% python3 -q
>>> import numpy as np
>>> import numpy.linalg as la
>>> np.set_printoptions(precision=2, suppress=True, linewidth=100)
>>> mat = np.loadtxt("m.csv", delimiter=",")
>>> mat
array([[ 0.,  0.,  0.,  9., -9.,  9.],
       [ 0.,  0.,  0., -3.,  3., -3.],
       [ 0.,  0.,  0.,  3., -3.,  3.]])
>>> # columns 0 and 1 are equal
>>> rk = la.matrix_rank(mat)
>>> rk
np.int64(1)
>>> N = la.svd(mat)[2][rk:].T
>>> [int(la.matrix_rank(mat[:i])) for i in range(1, len(mat) + 1)]
[1, 1, 1]
>>> print(la.matrix_rank(mat.T @ mat), la.matrix_rank(mat @ mat.T))
1 1
>>> def softmax(z):
...     e = np.exp(z - z.max(axis=-1, keepdims=True))
...     return e / e.sum(axis=-1, keepdims=True)
... 
>>> print(np.round(softmax(mat[1] + 2), 2) + 0)
[0.04 0.04 0.04 0.   0.87 0.  ]
>>> np.round(softmax(10 * mat[1]), 2) + 0
array([0., 0., 0., 0., 1., 0.])
>>> att = mat @ mat.T / np.sqrt(6)
>>> softmax(att).round(6).argmax(axis=1)
array([0, 1, 0])
>>> print(np.round(softmax(att + np.triu(np.full(att.shape, -np.inf), 1)), 2) + 0)
[[1. 0. 0.]
 [0. 1. 0.]
 [1. 0. 0.]]
>>> U, sv, Vt = la.svd(mat)
>>> sv.round(2) + 0
array([17.23,  0.  ,  0.  ])
>>> np.argmax(sv[:-1] / (sv[1:] + 1e-6)) + 1
np.int64(1)
>>> M2 = U[:, :1] @ np.diag(sv[:1]) @ Vt[:1]
>>> round(np.abs(mat - M2).max(), 2)
np.float64(0.0)
>>> la.matrix_rank(mat, rtol=0.05)
np.int64(1)
>>> np.round(la.norm(mat - M2) / la.norm(mat), 2)
np.float64(0.0)
>>> print(M2.round(2) + 0)
[[ 0.  0.  0.  9. -9.  9.]
 [ 0.  0.  0. -3.  3. -3.]
 [ 0.  0.  0.  3. -3.  3.]]
>>> m1 = np.array([[0.8, -0.6, 1.2, 0.3, -0.5, -0.4, -2.1, 0.8],
...     [-1.1, -0.1, 0.7, 0.9, -1.4, -0.4, 0.7, -1.1],
...     [2.5, -0.2, 0.9, -1.6, 0.2, 0.2, 0.0, 1.6],
...     [-0.22, 0.09, -1.37, -0.25, -0.13, -1.48, -0.38, -1.4],
...     [0.2, 1.0, 0.8, -0.6, 1.1, -0.1, 0.2, 1.2],
...     [-0.2, 0.0, -1.2, -0.2, 0.0, -1.5, -0.2, -1.5],
...     [0.3, -0.7, 2.0, -1.0, 0.2, 0.9, -0.3, -0.7],
...     [-0.9, -0.9, 1.1, 0.6, 0.1, -2.1, -0.8, 1.3]])
>>> vec = np.array([2, -2, 0, -1, 0, 5, 0, -2])
>>> target = m1 @ vec
>>> b, lr = np.zeros(8), 1 / la.norm(m1, 2) ** 2
>>> for i in range(60):
...     b -= lr * m1.T @ (m1 @ b - target)
...     if i % 10 == 0: print(i, round(la.norm(m1 @ b - target), 2))
... 
0 10.19
10 1.49
20 0.89
30 0.6
40 0.42
50 0.3
>>> np.round(la.cond(m1), 2)
np.float64(35.24)
>>> rng = np.random.default_rng(180902)
>>> labels = rng.permutation(8)
>>> M2 = m1[:, labels] * rng.choice([-1, 1], 8)
>>> M2
array([[ 1.2 ,  0.8 , -0.3 , -0.4 , -0.8 , -0.5 ,  2.1 ,  0.6 ],
       [ 0.7 , -1.1 , -0.9 , -0.4 ,  1.1 , -1.4 , -0.7 ,  0.1 ],
       [ 0.9 ,  1.6 ,  1.6 ,  0.2 , -2.5 ,  0.2 , -0.  ,  0.2 ],
       [-1.37, -1.4 ,  0.25, -1.48,  0.22, -0.13,  0.38, -0.09],
       [ 0.8 ,  1.2 ,  0.6 , -0.1 , -0.2 ,  1.1 , -0.2 , -1.  ],
       [-1.2 , -1.5 ,  0.2 , -1.5 ,  0.2 ,  0.  ,  0.2 , -0.  ],
       [ 2.  , -0.7 ,  1.  ,  0.9 , -0.3 ,  0.2 ,  0.3 ,  0.7 ],
       [ 1.1 ,  1.3 , -0.6 , -2.1 ,  0.9 ,  0.1 ,  0.8 ,  0.9 ]])
>>> U, _, Vt = la.svd(m1.T @ M2)
>>> labels
array([2, 7, 3, 5, 0, 4, 6, 1])
>>> W = np.array([[-1, 1, 3],
...     [2, 0, 0],
...     [-1, 1, 2],
...     [1, -1, 0],
...     [1, 1, -3],
...     [-2, -3, 0],
...     [0, 1, -1],
...     [2, 3, 3]])
>>> b = np.array([5, -3, -4])
>>> hid = np.maximum(M2 @ W + b, 0)
>>> la.matrix_rank(hid)
np.int64(3)
>>> hid
array([[ 6.7 ,  2.9 ,  1.1 ],
       [ 6.7 ,  2.1 ,  0.  ],
       [ 3.4 ,  0.  , 10.  ],
       [ 2.14,  0.  ,  0.  ],
       [ 1.5 ,  0.  ,  0.  ],
       [ 1.7 ,  0.  ,  0.  ],
       [ 2.2 ,  0.6 ,  6.7 ],
       [ 7.5 ,  3.7 ,  0.  ]])
>>> (hid > 0).astype(int)
array([[1, 1, 1],
       [1, 1, 0],
       [1, 0, 1],
       [1, 0, 0],
       [1, 0, 0],
       [1, 0, 0],
       [1, 1, 1],
       [1, 1, 0]])
>>> W2 = np.array([[-4, -8, -3], [5, 7, -6], [3, -6, 5]])
>>> (hid @ W2).round(6).argmax(axis=1)
array([0, 0, 2, 2, 2, 2, 2, 0])
>>> P = hid @ la.solve(hid.T @ hid, hid.T)
>>> np.round(P @ hid[:, 2], 2) + 0
array([ 1.1,  0. , 10. ,  0. ,  0. ,  0. ,  6.7,  0. ])
>>> np.diag(P)
array([0.31, 0.41, 0.72, 0.29, 0.14, 0.18, 0.37, 0.56])
>>> np.round((np.eye(8) - P) @ hid, 2) + 0
array([[0., 0., 0.],
       [0., 0., 0.],
       [0., 0., 0.],
       [0., 0., 0.],
       [0., 0., 0.],
       [0., 0., 0.],
       [0., 0., 0.],
       [0., 0., 0.]])
>>> np.round(softmax(10 * m1[6]), 2) + 0
array([0., 0., 1., 0., 0., 0., 0., 0.])
>>> softmax(m1[6] + 2)
array([0.09, 0.03, 0.51, 0.03, 0.08, 0.17, 0.05, 0.03])
>>> att = m1 @ m1.T / np.sqrt(8)
>>> softmax(att)[6] @ m1
array([ 0.55, -0.46,  1.45, -0.75,  0.09,  0.33, -0.39, -0.04])
>>> E, _ = la.qr(np.array([[1.4, -0.6, 0.2, -0.4, 0.5, 0.6, -0.1, -1.7],
...     [0.4, -2.7, 1.0, -0.9, -0.9, -0.5, -0.3, 0.3],
...     [-0.4, 1.7, 0.2, -0.4, -0.6, -1.7, -0.9, -1.1],
...     [-1.4, 0.2, 0.3, 1.1, -0.6, 1.5, -0.4, -0.6],
...     [-2.2, 0.1, -1.7, 0.5, -0.8, -0.1, 0.1, -0.1],
...     [0.1, -0.1, -1.6, 0.4, -0.5, -1.5, -0.8, -0.6],
...     [0.5, -0.6, 0.9, -0.9, 0.8, -0.5, 0.9, -1.4],
...     [-1.5, -0.7, 1.2, 0.7, -0.7, -0.8, 0.6, 0.1]]))
>>> E.round(2) + 0
array([[-0.41, -0.1 ,  0.07, -0.15,  0.  ,  0.16, -0.09,  0.87],
       [-0.12, -0.79, -0.05,  0.31, -0.46,  0.19, -0.04, -0.12],
       [ 0.12,  0.49, -0.28,  0.51, -0.58, -0.08, -0.17,  0.22],
       [ 0.41, -0.03, -0.21, -0.44, -0.1 ,  0.43, -0.64, -0.01],
       [ 0.65, -0.11,  0.5 ,  0.4 ,  0.22,  0.17,  0.06,  0.3 ],
       [-0.03, -0.02,  0.61, -0.21, -0.33, -0.56, -0.4 , -0.04],
       [-0.15, -0.15, -0.24,  0.42,  0.54, -0.3 , -0.58,  0.  ],
       [ 0.44, -0.3 , -0.45, -0.24, -0.04, -0.56,  0.23,  0.29]])
>>> # keeps lengths
>>> vec = np.array([6, 1, 3, 3, 4, 8, -9, -5])
>>> 8 - la.matrix_rank(E - np.eye(8), tol=1e-8)
np.int64(1)
>>> round(float(la.norm(vec)), 2), round(float(la.norm(E @ vec)), 2)
(15.52, 15.52)
>>> np.abs(la.eigvals(E))
array([1., 1., 1., 1., 1., 1., 1., 1.])
>>> np.round(la.inv(E), 2) + 0
array([[-0.41, -0.12,  0.12,  0.41,  0.65, -0.03, -0.15,  0.44],
       [-0.1 , -0.79,  0.49, -0.03, -0.11, -0.02, -0.15, -0.3 ],
       [ 0.07, -0.05, -0.28, -0.21,  0.5 ,  0.61, -0.24, -0.45],
       [-0.15,  0.31,  0.51, -0.44,  0.4 , -0.21,  0.42, -0.24],
       [ 0.  , -0.46, -0.58, -0.1 ,  0.22, -0.33,  0.54, -0.04],
       [ 0.16,  0.19, -0.08,  0.43,  0.17, -0.56, -0.3 , -0.56],
       [-0.09, -0.04, -0.17, -0.64,  0.06, -0.4 , -0.58,  0.23],
       [ 0.87, -0.12,  0.22, -0.01,  0.3 , -0.04,  0.  ,  0.29]])
>>> E.T @ (E @ vec)
array([ 6.,  1.,  3.,  3.,  4.,  8., -9., -5.])
>>> [p for p in range(1, 25) if np.allclose(la.matrix_power(E, p), np.eye(8))]
[]
>>> labels = rng.permutation(8)
>>> labels
array([7, 3, 6, 5, 2, 0, 1, 4])
>>> M2 = E[labels][:, labels]
>>> round(float(np.trace(M2)), 2)
-2.56
>>> np.sort(np.abs(la.eigvals(M2)))
array([1., 1., 1., 1., 1., 1., 1., 1.])
>>> np.diag(M2)
array([ 0.29, -0.44, -0.58, -0.56, -0.28, -0.41, -0.79,  0.22])
